In [1]: import numpy as np

In [2]: np.set_printoptions(precision=2, suppress=True, linewidth=160, sign=" ")

In [3]: rnd = lambda a: np.round(a, 2) + 0

In [4]: feats = np.load("case10.npy")

In [5]: rnd(feats)
Out[5]: 
array([[-4.35, -0.77, -1.45],
       [-0.77, -1.17, -0.26],
       [-1.45, -0.26, -0.48]])

In [6]: # null space of dimension 1

In [7]: M2 = feats / np.sqrt((feats ** 2).mean(axis=1, keepdims=True))

In [8]: rnd(np.linalg.norm(M2, axis=1))
Out[8]: array([ 1.73,  1.73,  1.73])

In [9]: rnd(M2[1])
Out[9]: array([-0.93, -1.43, -0.31])

In [10]: np.linalg.matrix_rank(M2) == np.linalg.matrix_rank(feats)
Out[10]: np.True_

In [11]: evals, V = np.linalg.eigh(feats)

In [12]: rnd(np.abs(V[:, -1]))
Out[12]: array([ 0.32,  0.  ,  0.95])

In [13]: rnd(V.T @ feats @ V)
Out[13]: 
array([[-5.,  0.,  0.],
       [ 0., -1.,  0.],
       [ 0.,  0.,  0.]])

In [14]: np.unique(evals.round(6) + 0, return_counts=True)[1]
Out[14]: array([ 1,  1,  1])

In [15]: np.abs(V[:, -1]).round(6).argmax()
Out[15]: np.int64(2)

In [16]: rnd(V.T @ V)
Out[16]: 
array([[ 1.,  0.,  0.],
       [ 0.,  1.,  0.],
       [ 0.,  0.,  1.]])

In [17]: rnd(np.linalg.eigvalsh(feats + 4 * np.eye(3)))
Out[17]: array([-1.,  3.,  4.])

In [18]: rnd(np.linalg.eigvalsh(feats @ feats))
Out[18]: array([  0.,   1.,  25.])
